>>> import numpy as np
>>> np.set_printoptions(precision=4, suppress=True, linewidth=160)
>>> data = np.load("layer11.npy")
>>> data
array([[ 0.4983, -2.0535,  0.3879],
       [ 1.2888, -1.4505,  0.8463],
       [-1.2826,  0.3995,  0.9546]])
>>> rng = np.random.default_rng(23)
>>> idx = rng.permutation(3)
>>> idx
array([2, 1, 0])
>>> B = data[idx][:, idx]
>>> B
array([[ 0.9546,  0.3995, -1.2826],
       [ 0.8463, -1.4505,  1.2888],
       [ 0.3879, -2.0535,  0.4983]])
>>> q, V = np.linalg.qr(B[:, :2])[0], np.linalg.qr(B[:, 2:])[0]
>>> sig = np.linalg.svd(q.T @ V, compute_uv=False)
>>> print(sig)
[0.798]
>>> round(np.linalg.norm(q @ q.T - V @ V.T, 2), 4)
np.float64(1.0)
>>> np.degrees(np.arccos(sig.clip(0, 1)))
array([37.0615])
>>> def softmax(z):
...     e = np.exp(z - z.max(axis=-1, keepdims=True))
...     return e / e.sum(axis=-1, keepdims=True)
... 
>>> print(softmax(data).sum(axis=1))
[1. 1. 1.]
>>> print(softmax(data[0]))
[0.5067 0.0395 0.4538]
>>> scores = data @ data.T / np.sqrt(3)
>>> print(softmax(scores).round(6).argmax(axis=1))
[0 1 2]
>>> softmax(scores + np.triu(np.full(scores.shape, -np.inf), 1))
array([[1.    , 0.    , 0.    ],
       [0.4238, 0.5762, 0.    ],
       [0.0924, 0.0761, 0.8314]])
>>> softmax(scores)[0] @ data
array([ 0.773 , -1.7616,  0.5818])
>>> B = np.linalg.inv(data)
>>> np.allclose(B, data.T)
False
>>> round(np.linalg.slogdet(data)[0], 4)
np.float64(1.0)
>>> print(round(np.linalg.det(data) * np.linalg.det(B), 4))
1.0
>>> print(round(np.linalg.cond(data), 4))
4.0001
>>> np.linalg.det(data) * B
array([[-1.7227,  2.1152, -1.1752],
       [-2.3158,  0.9732,  0.0782],
       [-1.3455,  2.4347,  1.9238]])
>>> (np.abs(B) > 1e-9).astype(int)
array([[1, 1, 1],
       [1, 1, 1],
       [1, 1, 1]])
>>> J = np.load("test6.npy")
>>> print(J)
[[4 2 1 1 1]
 [2 2 1 0 3]
 [1 1 2 3 1]
 [1 0 3 4 1]
 [1 3 1 1 4]]
>>> th = np.radians(120)
>>> Rm = np.eye(5)
>>> Rm[3, 3] = Rm[4, 4] = np.cos(th)
>>> Rm[3, 4], Rm[4, 3] = -np.sin(th), np.sin(th)
>>> print(Rm)
[[ 1.     0.     0.     0.     0.   ]
 [ 0.     1.     0.     0.     0.   ]
 [ 0.     0.     1.     0.     0.   ]
 [ 0.     0.     0.    -0.5   -0.866]
 [ 0.     0.     0.     0.866 -0.5  ]]
>>> B = J @ Rm.T
>>> np.linalg.svd(J, compute_uv=False), np.linalg.svd(B, compute_uv=False)
(array([8.8695, 4.8345, 3.0335, 0.8622, 0.1248]), array([8.8695, 4.8345, 3.0335, 0.8622, 0.1248]))
>>> np.round(np.linalg.det(Rm), 4), np.trace(Rm)
(np.float64(1.0), np.float64(2.0))
>>> np.abs(B - J).max(axis=0)
array([0.   , 0.   , 0.   , 6.866, 5.134])
>>> print(np.allclose(J @ J.T, B @ B.T))
True
>>> np.allclose(np.linalg.norm(J, axis=1), np.linalg.norm(B, axis=1))
True
